% python3 -q
>>> import numpy as np
>>> np.set_printoptions(suppress=True, linewidth=120)
>>> feats = 3 * np.eye(12) + np.eye(12, k=1)
>>> feats
array([[3., 1., 0., 0., 0., 0., 0., 0., 0., 0., 0., 0.],
       [0., 3., 1., 0., 0., 0., 0., 0., 0., 0., 0., 0.],
       [0., 0., 3., 1., 0., 0., 0., 0., 0., 0., 0., 0.],
       [0., 0., 0., 3., 1., 0., 0., 0., 0., 0., 0., 0.],
       [0., 0., 0., 0., 3., 1., 0., 0., 0., 0., 0., 0.],
       [0., 0., 0., 0., 0., 3., 1., 0., 0., 0., 0., 0.],
       [0., 0., 0., 0., 0., 0., 3., 1., 0., 0., 0., 0.],
       [0., 0., 0., 0., 0., 0., 0., 3., 1., 0., 0., 0.],
       [0., 0., 0., 0., 0., 0., 0., 0., 3., 1., 0., 0.],
       [0., 0., 0., 0., 0., 0., 0., 0., 0., 3., 1., 0.],
       [0., 0., 0., 0., 0., 0., 0., 0., 0., 0., 3., 1.],
       [0., 0., 0., 0., 0., 0., 0., 0., 0., 0., 0., 3.]])
>>> r0 = np.array([-2, 5, 5])
>>> np.correlate(feats[8], feats[1], "full")
array([ 0.,  0.,  0.,  0.,  0.,  0.,  0.,  0.,  0.,  0.,  0.,  0.,  0.,  0.,  0.,  0.,  0.,  3., 10.,  3.,  0.,  0.,
        0.])
>>> rng = np.random.default_rng(12)
>>> Y = feats + rng.integers(-2, 3, (12, 8)) @ rng.integers(-2, 3, (8, 12))
>>> Y
array([[  2.,   7.,   1.,  -4.,  19.,  12.,   2., -12.,   6.,   1.,  -6.,  12.],
       [ -4.,   7.,   7.,  -2.,  -9.,  -3.,   1.,   7.,   2.,   4.,   6.,   2.],
       [ -3.,   4.,   5.,  11.,  -4.,   7.,   0.,  -1.,  -2.,   8.,  -5., -10.],
       [ -3.,  -1.,  -1.,  -3.,  10.,  -6.,  -3.,  -2.,  -1.,  -5.,   2.,   5.],
       [  3.,   3.,   2.,   0.,  11.,  16.,   4.,  -8.,   7.,   3.,  -5.,  11.],
       [ 15.,  -8.,  -8.,   8.,  -3.,   5.,   5.,   1.,   8.,  -2.,  -7.,   0.],
       [  4.,  -5., -13.,   0.,  15.,  -9.,   1.,  -5.,   7.,  -9.,  -5.,   3.],
       [  6.,   0.,   3.,   6.,  -6.,  -2.,   8.,  11.,   8.,   0.,   5.,  -2.],
       [ -5.,  11.,   7.,   6.,   0.,  -5.,   5.,   7.,   2.,   7.,   3., -15.],
       [ -7.,  -6.,  -6.,   8.,  12.,   3.,  -3., -11.,   3.,  -4.,   2.,   4.],
       [ -7.,  -3.,   6.,  10.,  -6.,  -3.,  -6.,   5., -10.,   4.,   4., -10.],
       [  3.,   0.,  -4.,   6., -11.,   2.,   6.,   2.,   5.,   0.,   3.,  -3.]])
>>> np.round(np.linalg.svd(Y - feats, compute_uv=False), 1) + 0
array([51.8, 32.1, 30.6, 25.5, 19.1, 14.3,  9.5,  5.7,  0. ,  0. ,  0. ,  0. ])
>>> np.abs(Y - feats).sum(axis=1)
array([82., 50., 56., 44., 69., 66., 78., 53., 71., 71., 72., 48.])
>>> X = np.load("layer16.npy")
>>> X
array([[1, 0, 0, 0, 0, 0, 0, 0],
       [1, 1, 0, 0, 0, 0, 0, 0],
       [1, 2, 1, 0, 0, 0, 0, 0],
       [1, 1, 2, 1, 0, 0, 0, 0],
       [1, 1, 1, 0, 1, 0, 0, 0],
       [0, 0, 0, 1, 1, 1, 0, 0],
       [2, 0, 0, 0, 1, 2, 1, 0],
       [2, 2, 2, 1, 0, 1, 1, 1]])
>>> r0 = np.array([8, 2, -8, 6, 9, -6, -3, -7])
>>> Y = X + np.outer(r0, np.eye(8)[6])
>>> np.linalg.matrix_rank(np.linalg.inv(Y) - np.linalg.inv(X), tol=1e-8)
np.int64(1)
>>> Y = X[0, 0] * X[1:] - np.outer(X[1:, 0], X[0])
>>> Y
array([[0, 1, 0, 0, 0, 0, 0, 0],
       [0, 2, 1, 0, 0, 0, 0, 0],
       [0, 1, 2, 1, 0, 0, 0, 0],
       [0, 1, 1, 0, 1, 0, 0, 0],
       [0, 0, 0, 1, 1, 1, 0, 0],
       [0, 0, 0, 0, 1, 2, 1, 0],
       [0, 2, 2, 1, 0, 1, 1, 1]])
>>> np.flatnonzero(~Y.round(6).any(axis=1))
array([], dtype=int64)
>>> np.linalg.matrix_rank(Y), np.linalg.matrix_rank(X)
(np.int64(7), np.int64(8))
>>> lab = rng.permutation(8)
>>> Y = X[:, lab] * rng.choice([-1, 1], 8)
>>> Y
array([[ 1,  0,  0,  0,  0,  0,  0,  0],
       [ 1,  0,  0,  0,  0,  0,  1,  0],
       [ 1,  0,  1,  0,  0,  0,  2,  0],
       [ 1,  0,  2,  0,  0,  0,  1,  1],
       [ 1, -1,  1,  0,  0,  0,  1,  0],
       [ 0, -1,  0,  0,  0, -1,  0,  1],
       [ 2, -1,  0,  0,  1, -2,  0,  0],
       [ 2,  0,  2, -1,  1, -1,  2,  1]])
>>> left, _, Vh = np.linalg.svd(X.T @ Y)
>>> lab
array([0, 4, 2, 7, 6, 5, 1, 3])
>>> np.round(left @ Vh, 1) + 0
array([[ 1.,  0.,  0.,  0.,  0.,  0.,  0.,  0.],
       [ 0.,  0.,  0.,  0.,  0.,  0.,  1.,  0.],
       [ 0.,  0.,  1.,  0.,  0.,  0.,  0.,  0.],
       [ 0.,  0.,  0.,  0.,  0.,  0.,  0.,  1.],
       [ 0., -1.,  0.,  0.,  0.,  0.,  0.,  0.],
       [ 0.,  0.,  0.,  0.,  0., -1.,  0.,  0.],
       [ 0.,  0.,  0.,  0.,  1.,  0.,  0.,  0.],
       [ 0.,  0.,  0., -1.,  0.,  0.,  0.,  0.]])
>>> print(np.round(np.linalg.lstsq(X, Y)[0], 1) + 0)
[[ 1.  0.  0.  0.  0.  0.  0.  0.]
 [ 0.  0.  0.  0.  0.  0.  1.  0.]
 [ 0.  0.  1.  0.  0.  0.  0.  0.]
 [ 0.  0.  0.  0.  0.  0.  0.  1.]
 [ 0. -1.  0.  0.  0.  0.  0.  0.]
 [ 0.  0.  0.  0.  0. -1.  0.  0.]
 [ 0.  0.  0.  0.  1.  0.  0.  0.]
 [ 0.  0.  0. -1.  0.  0.  0.  0.]]
>>> left, s, Vh = np.linalg.svd(Y, full_matrices=False)
>>> print(np.round(Vh @ Vh.T, 1) + 0)
[[1. 0. 0. 0. 0. 0. 0. 0.]
 [0. 1. 0. 0. 0. 0. 0. 0.]
 [0. 0. 1. 0. 0. 0. 0. 0.]
 [0. 0. 0. 1. 0. 0. 0. 0.]
 [0. 0. 0. 0. 1. 0. 0. 0.]
 [0. 0. 0. 0. 0. 1. 0. 0.]
 [0. 0. 0. 0. 0. 0. 1. 0.]
 [0. 0. 0. 0. 0. 0. 0. 1.]]
>>> np.allclose(left * s @ Vh, Y)
True
>>> blk = np.stack([X, -3 * X, X[::-1]])
>>> print(np.einsum("bij,cij->bc", blk, blk))
[[  49 -147   16]
 [-147  441  -48]
 [  16  -48   49]]
>>> mat = np.load("mat.npy")
>>> mat
array([[2, 2, 4, 5, 5, 0, 5, 2, 1, 4, 3],
       [0, 0, 1, 5, 4, 5, 5, 5, 3, 3, 4],
       [0, 0, 3, 0, 2, 0, 1, 4, 4, 3, 5],
       [0, 0, 0, 5, 1, 1, 5, 2, 1, 1, 2],
       [0, 0, 0, 0, 4, 3, 1, 1, 3, 5, 3],
       [0, 0, 0, 0, 0, 4, 1, 0, 3, 3, 0],
       [0, 0, 0, 0, 0, 0, 5, 2, 4, 1, 3],
       [0, 0, 0, 0, 0, 0, 0, 5, 0, 3, 0],
       [0, 0, 0, 0, 0, 0, 0, 0, 0, 5, 3],
       [0, 0, 0, 0, 0, 0, 0, 0, 0, 2, 4],
       [0, 0, 0, 0, 0, 0, 0, 0, 0, 0, 5]])
>>> left, s, Vh = np.linalg.svd(mat, full_matrices=False)
>>> print(np.round(np.cumsum(s ** 2) / np.sum(s ** 2), 1))
[0.7 0.8 0.8 0.9 0.9 1.  1.  1.  1.  1.  1. ]
>>> np.round(left.T @ mat @ Vh.T, 1) + 0
array([[21.3,  0. ,  0. ,  0. ,  0. ,  0. ,  0. ,  0. ,  0. ,  0. ,  0. ],
       [ 0. ,  8.8,  0. ,  0. ,  0. ,  0. ,  0. ,  0. ,  0. ,  0. ,  0. ],
       [ 0. ,  0. ,  7. ,  0. ,  0. ,  0. ,  0. ,  0. ,  0. ,  0. ,  0. ],
       [ 0. ,  0. ,  0. ,  6.3,  0. ,  0. ,  0. ,  0. ,  0. ,  0. ,  0. ],
       [ 0. ,  0. ,  0. ,  0. ,  5.7,  0. ,  0. ,  0. ,  0. ,  0. ,  0. ],
       [ 0. ,  0. ,  0. ,  0. ,  0. ,  4.6,  0. ,  0. ,  0. ,  0. ,  0. ],
       [ 0. ,  0. ,  0. ,  0. ,  0. ,  0. ,  4.1,  0. ,  0. ,  0. ,  0. ],
       [ 0. ,  0. ,  0. ,  0. ,  0. ,  0. ,  0. ,  2.2,  0. ,  0. ,  0. ],
       [ 0. ,  0. ,  0. ,  0. ,  0. ,  0. ,  0. ,  0. ,  1.3,  0. ,  0. ],
       [ 0. ,  0. ,  0. ,  0. ,  0. ,  0. ,  0. ,  0. ,  0. ,  0.3,  0. ],
       [ 0. ,  0. ,  0. ,  0. ,  0. ,  0. ,  0. ,  0. ,  0. ,  0. ,  0. ]])
>>> np.round(left.T @ left, 1) + 0
array([[1., 0., 0., 0., 0., 0., 0., 0., 0., 0., 0.],
       [0., 1., 0., 0., 0., 0., 0., 0., 0., 0., 0.],
       [0., 0., 1., 0., 0., 0., 0., 0., 0., 0., 0.],
       [0., 0., 0., 1., 0., 0., 0., 0., 0., 0., 0.],
       [0., 0., 0., 0., 1., 0., 0., 0., 0., 0., 0.],
       [0., 0., 0., 0., 0., 1., 0., 0., 0., 0., 0.],
       [0., 0., 0., 0., 0., 0., 1., 0., 0., 0., 0.],
       [0., 0., 0., 0., 0., 0., 0., 1., 0., 0., 0.],
       [0., 0., 0., 0., 0., 0., 0., 0., 1., 0., 0.],
       [0., 0., 0., 0., 0., 0., 0., 0., 0., 1., 0.],
       [0., 0., 0., 0., 0., 0., 0., 0., 0., 0., 1.]])
>>> s.round(1) + 0
array([21.3,  8.8,  7. ,  6.3,  5.7,  4.6,  4.1,  2.2,  1.3,  0.3,  0. ])
>>> np.allclose(left * s @ Vh, mat)
True
>>> print(np.abs(left[:, 0]).round(6).argmax())
1
>>> print(np.round(np.abs(Vh[0]), 1) + 0)
[0.  0.  0.2 0.3 0.3 0.2 0.4 0.3 0.3 0.4 0.4]
>>> (s > 1e-8).sum()
np.int64(10)
